>>> import numpy as np
>>> import numpy.linalg as la
>>> np.set_printoptions(precision=2, suppress=True, linewidth=200)
>>> def tidy(a):
...     return np.round(a, 2) + 0
... 
>>> r0 = np.array([1, 0, 3, 0])
>>> m1 = np.array([np.roll(r0, i) for i in range(4)])
>>> print(m1)
[[1 0 3 0]
 [0 1 0 3]
 [3 0 1 0]
 [0 3 0 1]]
>>> evals, vecs = la.eigh(m1)
>>> x0 = np.array([0, 0, 0, 1])
>>> print(x0 @ m1 @ x0 / (x0 @ x0), evals[0], evals[-1])
1.0 -2.0 4.0
>>> print(np.abs(m1).sum(axis=1).max(), np.abs(evals).max())
4 4.0
>>> print(tidy(vecs * np.abs(evals) @ vecs.T))
[[3. 0. 1. 0.]
 [0. 3. 0. 1.]
 [1. 0. 3. 0.]
 [0. 1. 0. 3.]]
>>> F = np.loadtxt("block17.csv", delimiter=",")
>>> print(tidy(F))
[[ 1.    0.    0.    0.  ]
 [ 0.    0.29  0.   -0.96]
 [ 0.    0.    1.    0.  ]
 [ 0.    0.96  0.    0.29]]
>>> rng = np.random.default_rng(67048)
>>> labels = rng.permutation(4)
>>> M2 = F[:, labels] * rng.choice([-1, 1], 4)
>>> print(tidy(M2))
[[ 0.    0.   -1.    0.  ]
 [ 0.96  0.    0.   -0.29]
 [ 0.   -1.    0.    0.  ]
 [-0.29  0.    0.   -0.96]]
>>> Uu, _, Vh = la.svd(F.T @ M2)
>>> print(tidy(Uu @ Vh))
[[ 0.  0. -1.  0.]
 [ 0.  0.  0. -1.]
 [ 0. -1.  0.  0.]
 [-1.  0.  0.  0.]]
>>> blk = np.stack([F, 5 * F, F[::-1]])
>>> print(tidy(la.det(blk)))
[  1. 625.   1.]
>>> print(tidy(la.norm(blk, axis=(1, 2))))
[ 2. 10.  2.]
>>> print(np.einsum("bij,cij->bc", blk, blk))
[[  4.  20.   0.]
 [ 20. 100.   0.]
 [  0.   0.   4.]]
>>> print(blk.shape)
(3, 4, 4)
>>> r0 = np.array([-3, -1])
>>> print(tidy(np.polyval(r0, F[1])))
[-1.   -1.88 -1.    1.87]
>>> print(tidy(np.correlate(F[1], F[0], "full")))
[ 0.    0.    0.    0.    0.29  0.   -0.96]
>>> print(tidy(np.array([np.convolve(row, r0, "same") for row in F])))
[[-3.   -1.    0.    0.  ]
 [ 0.   -0.88 -0.29  2.87]
 [ 0.    0.   -3.   -1.  ]
 [ 0.   -2.87 -0.96 -0.88]]
>>> print(tidy(np.cross(F[1, :3], F[0, :3])))
[ 0.    0.   -0.29]
